$ python -q
>>> import numpy as np
>>> np.set_printoptions(suppress=True, linewidth=160)
>>> tidy = lambda a: np.round(a, 2) + 0
>>> m1 = np.array([[19, -4, 10, -2, 23],
...     [-4, 30, 11, -4, -2],
...     [10, 11, 16, 5, 17],
...     [-2, -4, 5, 41, 0],
...     [23, -2, 17, 0, 38]])
>>> m1
array([[19, -4, 10, -2, 23],
       [-4, 30, 11, -4, -2],
       [10, 11, 16,  5, 17],
       [-2, -4,  5, 41,  0],
       [23, -2, 17,  0, 38]])
>>> evals, V = np.linalg.eigh(m1)
>>> vec = np.array([2, 1, 3, 3, 0])
>>> tidy(vec @ m1 @ vec / (vec @ vec)), tidy(evals[0]), tidy(evals[-1])
(np.float64(36.13), np.float64(1.6), np.float64(61.91))
>>> np.abs(m1).sum(axis=1).max(), tidy(np.abs(evals).max())
(np.int64(80), np.float64(61.91))
>>> tidy(V * np.maximum(evals, 0) @ V.T)
array([[19., -4., 10., -2., 23.],
       [-4., 30., 11., -4., -2.],
       [10., 11., 16.,  5., 17.],
       [-2., -4.,  5., 41.,  0.],
       [23., -2., 17.,  0., 38.]])
>>> f = np.array([0, -3, -3, 3, 2])
>>> other = m1 + np.outer(f, np.eye(5)[0])
>>> other
array([[19., -4., 10., -2., 23.],
       [-7., 30., 11., -4., -2.],
       [ 7., 11., 16.,  5., 17.],
       [ 1., -4.,  5., 41.,  0.],
       [25., -2., 17.,  0., 38.]])
>>> tidy(np.linalg.det(other) / np.linalg.det(m1)), tidy(1 + np.linalg.solve(m1, f)[0])
(np.float64(1.04), np.float64(1.04))
>>> print(np.linalg.matrix_rank(other - m1))
1
>>> np.linalg.matrix_rank(np.linalg.inv(other) - np.linalg.inv(m1), tol=1e-8)
np.int64(1)
>>> W0 = np.load("arr.npy")
>>> W0
array([[ 9,  0, -7,  5,  4,  4, -4,  7, -1],
       [ 6,  3, -6,  3,  1,  5, -1,  9, -4],
       [12,  0, -6,  8,  8,  4, -4,  2,  0],
       [ 9,  3, -5,  6,  5,  5, -1,  4, -3]])
>>> U, sig, Vt = np.linalg.svd(W0, full_matrices=False)
>>> tidy(sig / sig[0])
array([1.  , 0.31, 0.14, 0.  ])
>>> tidy(np.cumsum(sig ** 2) / np.sum(sig ** 2))
array([0.9 , 0.98, 1.  , 1.  ])
>>> tidy(U.T @ U)
array([[1., 0., 0., 0.],
       [0., 1., 0., 0.],
       [0., 0., 1., 0.],
       [0., 0., 0., 1.]])
>>> print(tidy(U.T @ W0 @ Vt.T))
[[30.54  0.    0.    0.  ]
 [ 0.    9.34  0.    0.  ]
 [ 0.    0.    4.28  0.  ]
 [ 0.    0.    0.    0.  ]]
>>> U, sig, Vt = np.linalg.svd(W0)
>>> np.argmax(sig[:-1] / (sig[1:] + 1e-6)) + 1
np.int64(3)
>>> other = U[:, :3] @ np.diag(sig[:3]) @ Vt[:3]
>>> tidy(np.linalg.norm(W0 - other) / np.linalg.norm(W0))
np.float64(0.0)
>>> np.linalg.matrix_rank(W0, rtol=0.05)
np.int64(3)
>>> tidy(other)
array([[ 9.,  0., -7.,  5.,  4.,  4., -4.,  7., -1.],
       [ 6.,  3., -6.,  3.,  1.,  5., -1.,  9., -4.],
       [12.,  0., -6.,  8.,  8.,  4., -4.,  2.,  0.],
       [ 9.,  3., -5.,  6.,  5.,  5., -1.,  4., -3.]])
>>> np.linalg.matrix_rank(other)
np.int64(3)
>>> U, sig, Vt = np.linalg.svd(W0)
>>> V = Vt[:(sig > 1e-8).sum()]
>>> rng = np.random.default_rng(9886)
>>> vec = W0[2] + -2 * W0[0] + rng.integers(2) * np.eye(9)[6]
>>> vec
array([ -6.,   0.,   8.,  -2.,   0.,  -4.,   5., -12.,   2.])
>>> np.allclose(V.T @ V @ vec, vec)
False
>>> print(tidy(np.linalg.norm(vec - V.T @ V @ vec)))
0.84
>>> tidy(np.linalg.norm(W0, 2) / np.linalg.norm(W0))
np.float64(0.95)
>>> [round(float(x), 2) for x in np.linalg.svd(W0, compute_uv=False)[:3]]
[30.54, 9.34, 4.28]
>>> feats = np.loadtxt("test15.csv", delimiter=",")
>>> feats
array([[  4.38, -17.24,   1.27,  35.65, -20.56,   2.2 ,  -4.71,   8.17],
       [ -3.23, -13.94,  32.64,  31.58,  -8.17,  -3.84,  27.46,  -0.34],
       [-13.56,  15.38, -11.15,  12.38,  12.99,  -6.1 ,   4.1 ,   5.24],
       [ 27.18,   6.53,   1.35,  15.38,   2.56,   7.09,  -1.43,  -2.17],
       [ -8.06,  32.83,  -5.79,  40.76,   1.68,   2.08,   2.91,  -5.83],
       [ 27.21, -48.86,  10.88,   0.14,  -1.24, -10.93, -17.84,  18.98],
       [-19.76,  -2.59,   6.1 , -11.55,   1.61,  -6.17, -12.77,   3.28],
       [ 18.15, -27.73, -16.06,  -1.32,  -0.43,  13.31,  13.79,   6.84],
       [ -6.19, -17.68,   6.97, -13.12,  12.82,  -5.59,  -3.81,  14.71],
       [ -0.32,  -5.  ,   6.73, -12.63, -21.46,   2.72,  12.  ,  10.5 ],
       [ -0.55,   9.22, -10.03,   8.99,   6.49,  18.28,  21.77,   5.25],
       [-13.57,  -3.67, -11.91,  -7.1 ,  -9.14,   6.1 , -22.14,   4.47],
       [-18.7 , -47.05,  15.31,  -6.66,  11.4 ,  -0.85, -11.07,  -2.94],
       [ -5.44,  10.61,   4.01,  11.15,  15.25,  17.4 ,   4.33,  -6.69],
       [  7.9 , -22.51,  35.28,  -2.77, -12.01,   2.46,  17.61,  -8.35],
       [ 19.9 , -26.53,   0.55, -20.95,  -6.13,  -2.17,  12.52,  -8.51],
       [ 37.43,  12.51,  -2.47, -30.49,  -9.64,   4.58,  35.85, -14.97],
       [ 20.48,  10.55,  -6.43,  16.76,  16.75,  -1.04,   1.34,  20.79],
       [-12.95,  -8.2 , -13.94,  -4.57, -11.98,  10.59,   2.31, -10.23],
       [ -0.38,  -1.42, -14.02,  13.51,  -3.8 , -11.89,  20.82,  12.57],
       [ 12.48, -16.35,  -8.35, -18.89,  -7.58,  -8.86,  -4.14,   5.52],
       [ 40.01, -13.48,   0.98, -12.65, -21.81,   2.02, -24.62,  -0.52],
       [-23.67,  27.56, -16.84, -25.36,   4.66, -11.59, -13.66,  -2.45],
       [ -4.4 , -36.88,  -5.97, -20.33,   5.28,  -3.03, -16.16,  -2.35],
       [-17.18, -21.67,   4.92,   1.12,  -7.34,   9.59, -27.21,  12.51],
       [  0.29,  -0.53,   0.95,   5.03,   7.83, -11.26, -21.45,  -1.98],
       [ 17.95,   3.67,   9.74, -26.93, -11.49,  15.93, -10.11,  23.79],
       [ -1.04, -15.2 , -10.9 ,  13.91,  -8.07,   6.48, -15.4 , -10.42],
       [ -5.85, -14.14,  27.73,  18.48,  -5.05,   5.3 ,   2.63,   0.47],
       [ 15.24,   1.65, -10.42,  -3.09,   4.59,  16.93,   5.4 ,  10.7 ],
       [  4.73,   8.34,  -2.72,  29.7 ,   7.71,  -4.37,  -7.42,  -0.46],
       [ 10.06, -24.84, -12.84,  -3.8 ,   0.58, -25.37, -11.3 ,   0.8 ]])
>>> th = np.radians(45)
>>> R = np.eye(8)
>>> R[1, 1] = R[0, 0] = np.cos(th)
>>> R[1, 0], R[0, 1] = -np.sin(th), np.sin(th)
>>> print(tidy(R))
[[ 0.71  0.71  0.    0.    0.    0.    0.    0.  ]
 [-0.71  0.71  0.    0.    0.    0.    0.    0.  ]
 [ 0.    0.    1.    0.    0.    0.    0.    0.  ]
 [ 0.    0.    0.    1.    0.    0.    0.    0.  ]
 [ 0.    0.    0.    0.    1.    0.    0.    0.  ]
 [ 0.    0.    0.    0.    0.    1.    0.    0.  ]
 [ 0.    0.    0.    0.    0.    0.    1.    0.  ]
 [ 0.    0.    0.    0.    0.    0.    0.    1.  ]]
>>> other = feats @ R.T
>>> np.allclose(feats @ feats.T, other @ other.T)
True
>>> tidy(np.linalg.svd(feats, compute_uv=False)), tidy(np.linalg.svd(other, compute_uv=False))
(array([129.96, 102.94, 101.87,  79.77,  61.24,  55.67,  53.74,  46.47]), array([129.96, 102.94, 101.87,  79.77,  61.24,  55.67,  53.74,  46.47]))
>>> Ac = feats - feats.mean(axis=0)
>>> U, sig, Vt = np.linalg.svd(Ac, full_matrices=False)
>>> np.abs(Vt[0]).argmax()
np.int64(1)
>>> Ac = (feats - feats.mean(axis=0)) / feats.std(axis=0)
>>> tidy(Ac.std(axis=0))
array([1., 1., 1., 1., 1., 1., 1., 1.])
>>> np.argwhere(np.abs(Ac) > 2)
array([[ 1,  2],
       [ 4,  1],
       [ 4,  3],
       [ 5,  1],
       [12,  1],
       [14,  2],
       [16,  0],
       [16,  6],
       [21,  0],
       [26,  7],
       [28,  2],
       [31,  5]])
>>> coef = np.linalg.lstsq(np.delete(Ac, 1, axis=1), Ac[:, 1])[0]
>>> tidy(1 - np.var(Ac[:, 1] - np.delete(Ac, 1, axis=1) @ coef))
np.float64(0.29)
>>> np.abs(coef).argmax()
np.int64(1)
>>> cov = np.cov(feats, rowvar=False)
>>> tidy(feats.std(axis=0))
array([16.3 , 19.03, 13.21, 18.27, 10.32,  9.9 , 15.52,  9.35])
>>> X = np.array([[8.2, 0.55, 1.63, -0.1, -2.53],
...     [0.55, -0.97, 5.2, 1.92, -0.01],
...     [1.63, 5.2, 1.48, -1.03, 6.34],
...     [-0.1, 1.92, -1.03, 8.63, 0.04],
...     [-2.53, -0.01, 6.34, 0.04, 0.66]])
>>> X
array([[ 8.2 ,  0.55,  1.63, -0.1 , -2.53],
       [ 0.55, -0.97,  5.2 ,  1.92, -0.01],
       [ 1.63,  5.2 ,  1.48, -1.03,  6.34],
       [-0.1 ,  1.92, -1.03,  8.63,  0.04],
       [-2.53, -0.01,  6.34,  0.04,  0.66]])
>>> tidy(np.linalg.norm(W0, 2))
np.float64(30.54)
>>> print(tidy(np.linalg.norm(W0[0] - W0[2])))
7.81
>>> tidy(np.linalg.norm(W0, axis=1))
array([15.91, 14.63, 18.55, 15.07])
>>> tidy(np.linalg.norm(W0[0], 1)), tidy(np.linalg.norm(W0[0], np.inf))
(np.float64(41.0), np.float64(9.0))
>>> np.linalg.norm(W0, axis=1).argmax()
np.int64(2)
>>> other = feats / np.linalg.norm(feats, axis=1, keepdims=True)
>>> cov = other @ other.T
>>> (cov - 2 * np.eye(32)).round(6).argmax(axis=1)
array([27, 28,  4, 17, 30, 31, 24, 15, 12, 26, 13, 24, 23, 10, 28, 20, 15,  3, 11,  2, 15, 20,  6, 12, 11, 31, 21,  0,  1,  7,  4, 20])
>>> tidy(np.degrees(np.arccos(np.clip(cov[0, 29], -1, 1))))
np.float64(93.53)
>>> evals, V = np.linalg.eig(X)
>>> tidy(np.sort(np.linalg.eigvals(X @ X)))
array([ 1.  , 64.01, 80.87, 81.02, 81.1 ])
>>> print(tidy(np.prod(evals)))
5826.68
>>> tidy(np.linalg.det(X.T))
np.float64(5826.68)
>>> print(np.einsum("ii->", X))
18.0
>>> np.kron(np.eye(2, dtype=int), X)
array([[ 8.2 ,  0.55,  1.63, -0.1 , -2.53,  0.  ,  0.  ,  0.  , -0.  , -0.  ],
       [ 0.55, -0.97,  5.2 ,  1.92, -0.01,  0.  , -0.  ,  0.  ,  0.  , -0.  ],
       [ 1.63,  5.2 ,  1.48, -1.03,  6.34,  0.  ,  0.  ,  0.  , -0.  ,  0.  ],
       [-0.1 ,  1.92, -1.03,  8.63,  0.04, -0.  ,  0.  , -0.  ,  0.  ,  0.  ],
       [-2.53, -0.01,  6.34,  0.04,  0.66, -0.  , -0.  ,  0.  ,  0.  ,  0.  ],
       [ 0.  ,  0.  ,  0.  , -0.  , -0.  ,  8.2 ,  0.55,  1.63, -0.1 , -2.53],
       [ 0.  , -0.  ,  0.  ,  0.  , -0.  ,  0.55, -0.97,  5.2 ,  1.92, -0.01],
       [ 0.  ,  0.  ,  0.  , -0.  ,  0.  ,  1.63,  5.2 ,  1.48, -1.03,  6.34],
       [-0.  ,  0.  , -0.  ,  0.  ,  0.  , -0.1 ,  1.92, -1.03,  8.63,  0.04],
       [-0.  , -0.  ,  0.  ,  0.  ,  0.  , -2.53, -0.01,  6.34,  0.04,  0.66]])
>>> print(tidy(np.linalg.det(2 * X)), tidy(np.linalg.det(X)))
186453.64 5826.68
>>> arr = np.load("run7.npy")
>>> tidy(arr)
array([[-29.8 , -22.69,  -1.4 ,   4.31, -16.46, -13.87,  12.63,  -6.25,  10.55, -36.9 ],
       [-12.05,  -8.72,   0.14,   4.19,  -9.2 ,  -5.48,   5.93,  -0.09,   3.7 , -15.38],
       [ -1.09,  -0.47,  -0.52,   0.52,  -1.78,  -1.03,   0.13,   0.36,  -0.79,  -1.7 ],
       [  0.26,   0.08,   0.29,   0.04,   0.42,   0.36,   0.11,   0.03,   0.37,   0.43],
       [  0.93,   0.32,   1.16,   0.38,   1.33,   1.38,   0.54,   0.33,   1.39,   1.54],
       [  1.64,   0.6 ,   2.16,   0.95,   2.09,   2.47,   1.06,   0.85,   2.43,   2.68],
       [  6.73,   3.26,   8.56,   5.8 ,   5.38,   9.41,   4.31,   5.73,   7.92,  10.2 ],
       [ 11.74,   6.25,  14.03,  10.46,   7.64,  15.49,   6.86,  10.73,  11.85,  17.22],
       [ 14.46,   7.94,  16.83,  12.92,   8.73,  18.65,   8.1 ,  13.43,  13.71,  20.98],
       [ 14.61,   8.04,  16.98,  13.05,   8.79,  18.82,   8.16,  13.58,  13.8 ,  21.19],
       [ 14.9 ,   8.22,  17.27,  13.31,   8.9 ,  19.15,   8.29,  13.87,  13.99,  21.58],
       [ 16.3 ,   9.1 ,  18.66,  14.55,   9.43,  20.73,   8.89,  15.25,  14.88,  23.5 ],
       [ 35.74,  21.8 ,  36.59,  30.95,  16.04,  41.57,  16.01,  34.06,  25.18,  49.67]])
>>> rk = np.linalg.matrix_rank(arr)
>>> rk
np.int64(3)
>>> null = np.linalg.svd(arr)[2][rk:].T
>>> np.allclose(arr @ null, 0)
True
>>> np.linalg.matrix_rank(arr.T @ arr), np.linalg.matrix_rank(arr @ arr.T)
(np.int64(3), np.int64(3))
>>> null.shape
(10, 7)
>>> [int(np.linalg.matrix_rank(arr[:, :j + 1])) for j in range(10)]
[1, 2, 3, 3, 3, 3, 3, 3, 3, 3]
